% python3 -q
>>> import numpy as np
>>> np.set_printoptions(precision=2, suppress=True, linewidth=140)
>>> rd = lambda a: np.round(a, 2) + 0
>>> feats = np.loadtxt("dump.csv", delimiter=",")
>>> feats
array([[5., 0., 0., 0., 0.],
       [2., 0., 0., 0., 0.],
       [2., 3., 2., 0., 0.],
       [3., 0., 5., 0., 0.],
       [3., 3., 1., 4., 4.]])
>>> rd(np.linalg.det(feats.T))
np.float64(0.0)
>>> rd(np.linalg.eigvals(feats))
array([4., 0., 2., 0., 5.])
>>> np.kron(np.eye(2, dtype=int), feats)
array([[5., 0., 0., 0., 0., 0., 0., 0., 0., 0.],
       [2., 0., 0., 0., 0., 0., 0., 0., 0., 0.],
       [2., 3., 2., 0., 0., 0., 0., 0., 0., 0.],
       [3., 0., 5., 0., 0., 0., 0., 0., 0., 0.],
       [3., 3., 1., 4., 4., 0., 0., 0., 0., 0.],
       [0., 0., 0., 0., 0., 5., 0., 0., 0., 0.],
       [0., 0., 0., 0., 0., 2., 0., 0., 0., 0.],
       [0., 0., 0., 0., 0., 2., 3., 2., 0., 0.],
       [0., 0., 0., 0., 0., 3., 0., 5., 0., 0.],
       [0., 0., 0., 0., 0., 3., 3., 1., 4., 4.]])
>>> print(rd(np.linalg.det(2 * feats)), rd(np.linalg.det(feats)))
0.0 0.0
>>> np.einsum("ij,ji->", feats, feats)
np.float64(45.0)
>>> rank = np.linalg.matrix_rank(feats)
>>> rank
np.int64(4)
>>> ns = np.linalg.svd(feats)[2][rank:].T
>>> [int(np.linalg.matrix_rank(feats[:i])) for i in range(1, len(feats) + 1)]
[1, 1, 2, 3, 4]
>>> [int(np.linalg.matrix_rank(np.delete(feats, i, axis=0))) for i in range(5)]
[4, 4, 3, 3, 3]
>>> rd(ns[:, 0] / ns[np.abs(ns[:, 0]).round(6).argmax(), 0])
array([ 0.,  0.,  0.,  1., -1.])
>>> [int(np.linalg.matrix_rank(feats[:, :j + 1])) for j in range(5)]
[1, 2, 3, 4, 4]
>>> ns.shape
(5, 1)
